% python3 -q
>>> import numpy as np
>>> import numpy.linalg as la
>>> np.set_printoptions(suppress=True, linewidth=160)
>>> M = np.load("mat.npy")
>>> M
array([[-1.681, -1.257, -3.179,  2.284,  3.414],
       [ 1.974,  4.307,  1.659, -0.394,  2.502],
       [ 1.01 , -3.522, -2.46 ,  0.836,  2.26 ],
       [-4.153,  2.1  ,  3.995,  0.809, -1.007],
       [ 5.656,  3.13 , -1.767,  3.97 ,  4.163],
       [ 2.949,  1.972, -1.26 ,  3.327,  0.838],
       [ 8.725,  2.79 , -1.264,  4.129,  6.849],
       [-3.543,  6.846,  1.963, -1.153, -5.456],
       [ 0.431,  1.525,  4.195, -0.253,  0.279],
       [ 4.348, -3.164, -1.483,  1.953,  1.961],
       [ 5.328,  3.251,  3.068,  4.52 ,  3.416],
       [-4.526, -0.921, -0.888, -1.371, -1.535],
       [-0.783,  2.916,  7.275, -2.756, -4.619],
       [ 2.576,  0.231, -4.447,  3.287,  2.368],
       [ 2.715, -1.238, -1.165, -2.038, -5.196],
       [-1.7  ,  0.445,  0.629, -1.675, -1.622],
       [-0.419,  0.057, -0.855,  1.54 , -2.148]])
>>> z = M[:, 0] > np.median(M[:, 0])
>>> r0 = M[z].mean(axis=0) - M[~z].mean(axis=0)
>>> np.argsort(-np.abs(r0).round(6), kind="stable")
array([0, 4, 3, 2, 1])
>>> round((((M - M.mean(axis=0)) @ r0 > 0) == z).mean(), 3)
np.float64(0.824)
>>> mat = np.loadtxt("test3.csv", delimiter=",")
>>> mat
array([[  0.009,  -0.591,   1.208,  -0.548,  -0.593,  -0.935,  -0.574],
       [ -4.59 ,  10.934,  -1.488,  -1.371, -10.478,  -2.488,  -3.506],
       [ -8.482,   6.804,   1.901,  -6.659,  -5.669,  -4.491,  -2.189],
       [ -1.023,   4.88 ,  -0.743,   0.165,  -5.385,  -0.999,  -1.929],
       [ -3.539,   5.158,   1.104,  -2.648,  -6.009,  -3.02 ,  -2.503],
       [ -3.361,   1.96 ,   2.297,  -3.286,  -2.949,  -3.031,  -1.565],
       [ -3.498,   4.584,   2.265,  -3.17 ,  -6.626,  -4.008,  -3.127],
       [ -4.433,  10.14 ,   0.297,  -2.409, -11.362,  -4.022,  -4.369],
       [ -5.348,  10.386,  -1.296,  -2.29 ,  -9.262,  -2.557,  -3.01 ],
       [ -0.985,   4.39 ,   0.384,  -0.399,  -5.978,  -1.956,  -2.506],
       [ -0.058,   2.225,   0.713,  -0.038,  -3.902,  -1.422,  -1.821],
       [ -2.701,   5.077,   2.044,  -2.319,  -7.833,  -3.969,  -3.554]])
>>> x = np.array([3, 3, 2, 0, 1, 2, 0])
>>> y = mat @ x
>>> y.round(3)
array([ -1.793,   0.602, -15.883,   2.702,  -4.984,  -8.62 ,  -6.854,  -1.691,  -1.854,   1.093,   1.181,  -4.555])
>>> np.round(la.lstsq(mat, y)[0], 3) + 0
array([3., 3., 2., 0., 1., 2., 0.])
>>> rng = np.random.default_rng(658)
>>> y = y + 0.3 * rng.normal(size=12)
>>> y.round(3)
array([ -1.823,   0.576, -16.137,   2.773,  -5.401,  -8.176,  -7.354,  -1.96 ,  -2.066,   0.404,   0.721,  -4.977])
>>> c, *_ = la.lstsq(mat, y)
>>> c.round(3)
array([ 2.566,  3.93 ,  4.698,  2.277, -0.201,  0.646,  5.975])
>>> print(c.round())
[ 3.  4.  5.  2. -0.  1.  6.]
>>> round(float(la.norm(y - mat @ c)), 3)
0.544
>>> [round(float(la.norm(la.solve(mat.T @ mat + lam * np.eye(7), mat.T @ y))), 2) for lam in (0, 1, 10, 100)]
[9.24, 1.82, 1.66, 0.91]
>>> q, r_ = la.qr(mat)
>>> print(np.round(np.abs(np.diag(r_)), 3))
[13.662 10.222  3.949  0.248  0.255  0.106  0.068]
>>> np.round(q @ r_, 3)
array([[  0.009,  -0.591,   1.208,  -0.548,  -0.593,  -0.935,  -0.574],
       [ -4.59 ,  10.934,  -1.488,  -1.371, -10.478,  -2.488,  -3.506],
       [ -8.482,   6.804,   1.901,  -6.659,  -5.669,  -4.491,  -2.189],
       [ -1.023,   4.88 ,  -0.743,   0.165,  -5.385,  -0.999,  -1.929],
       [ -3.539,   5.158,   1.104,  -2.648,  -6.009,  -3.02 ,  -2.503],
       [ -3.361,   1.96 ,   2.297,  -3.286,  -2.949,  -3.031,  -1.565],
       [ -3.498,   4.584,   2.265,  -3.17 ,  -6.626,  -4.008,  -3.127],
       [ -4.433,  10.14 ,   0.297,  -2.409, -11.362,  -4.022,  -4.369],
       [ -5.348,  10.386,  -1.296,  -2.29 ,  -9.262,  -2.557,  -3.01 ],
       [ -0.985,   4.39 ,   0.384,  -0.399,  -5.978,  -1.956,  -2.506],
       [ -0.058,   2.225,   0.713,  -0.038,  -3.902,  -1.422,  -1.821],
       [ -2.701,   5.077,   2.044,  -2.319,  -7.833,  -3.969,  -3.554]])
>>> round(abs(r_[0, 0]), 3), round(float(la.norm(mat[:, 0])), 3)
(np.float64(13.662), 13.662)
>>> np.round(np.trace(q @ q.T), 3)
np.float64(7.0)
>>> q.shape, r_.shape
((12, 7), (7, 7))
